In [1]: import numpy as np

In [2]: np.set_printoptions(precision=1, suppress=True, linewidth=160)

In [3]: data = np.load("case4.npy")

In [4]: data
Out[4]: 
array([[-3.2, -0.9, -1.7, -0.5, -0.7, -1. ],
       [-2.8, -0.5, -1.4, -0.6, -0.4, -1.5],
       [-1. , -0.4, -1.2, -0.3, -0.3, -0.6],
       [ 2.8,  1.3,  0.9,  0.6,  0.9,  1.3],
       [ 0.2,  0.1, -0.1,  0.1, -0.6, -0.4],
       [ 1.3,  0.5,  0.7,  0. , -0.1,  0.8],
       [ 2.4,  0.7,  1.4,  0.7,  0.7,  0.6],
       [ 2.5,  0.9,  1.3,  0.5,  0.6,  1.4],
       [-2.8, -0.8, -1.2, -0.4, -0.1, -1.1],
       [-3.7, -1.5, -2.4, -0.4, -0.5, -1.1],
       [ 0.1, -0.2, -0.7, -0.2, -0.3,  0.2],
       [-1.8, -0.6, -0.5, -0.1, -0.1, -0.3],
       [ 3. ,  1.5,  1.5, -0.1,  0.6,  0.9],
       [ 4.3,  1.4,  2.5,  0.5,  0.4,  1.6],
       [-4.1, -1.3, -2.5, -0.4, -0.7, -1.8],
       [-2.7, -1.2, -1.5, -0.6, -0.8, -0.9],
       [-1.5, -0.4, -1.6,  0.3, -0.8, -0.2],
       [ 3. ,  0.6,  1.7,  0.6,  0.5,  1. ],
       [ 1.2,  0.8,  1. ,  0.5,  0.4,  0.4],
       [ 4.7,  1.6,  2.5,  0.9,  0.7,  2.1],
       [ 1.4,  0.1,  0.8,  0. ,  0.6,  0.8],
       [ 0.4, -0.1,  0.1,  0.1,  0.3,  0. ]])

In [5]: gram = np.cov(data, rowvar=False)

In [6]: data.std(axis=0)
Out[6]: array([2.6, 0.9, 1.5, 0.4, 0.6, 1.1])

In [7]: np.corrcoef(data.T)
Out[7]: 
array([[1. , 1. , 1. , 0.8, 0.8, 1. ],
       [1. , 1. , 0.9, 0.8, 0.8, 0.9],
       [1. , 0.9, 1. , 0.8, 0.9, 0.9],
       [0.8, 0.8, 0.8, 1. , 0.7, 0.8],
       [0.8, 0.8, 0.9, 0.7, 1. , 0.8],
       [1. , 0.9, 0.9, 0.8, 0.8, 1. ]])

In [8]: np.round(np.linalg.eigvalsh(gram)[::-1], 1) + 0
Out[8]: array([11.9,  0.1,  0.1,  0.1,  0.1,  0. ])

In [9]: other = np.array([[1, 1, 0, 1], [0, 2, 0, 0], [1, 1, 1, 1], [1, 1, 2, 2]])

In [10]: feats = np.tril(other)

In [11]: feats
Out[11]: 
array([[1, 0, 0, 0],
       [0, 2, 0, 0],
       [1, 1, 1, 0],
       [1, 1, 2, 2]])

In [12]: u = np.array([-4, 0, -8, -1])

In [13]: other = feats + np.outer(u, np.eye(4)[0])

In [14]: round(np.linalg.det(other) / np.linalg.det(feats), 1), round(float(1 + np.linalg.solve(feats, u)[0]), 1)
Out[14]: (np.float64(-3.0), -3.0)

In [15]: np.linalg.matrix_rank(other - feats)
Out[15]: np.int64(1)

In [16]: evals, evecs = np.linalg.eig(feats)

In [17]: np.sort(np.linalg.eigvals(feats.T))
Out[17]: array([1., 1., 2., 2.])
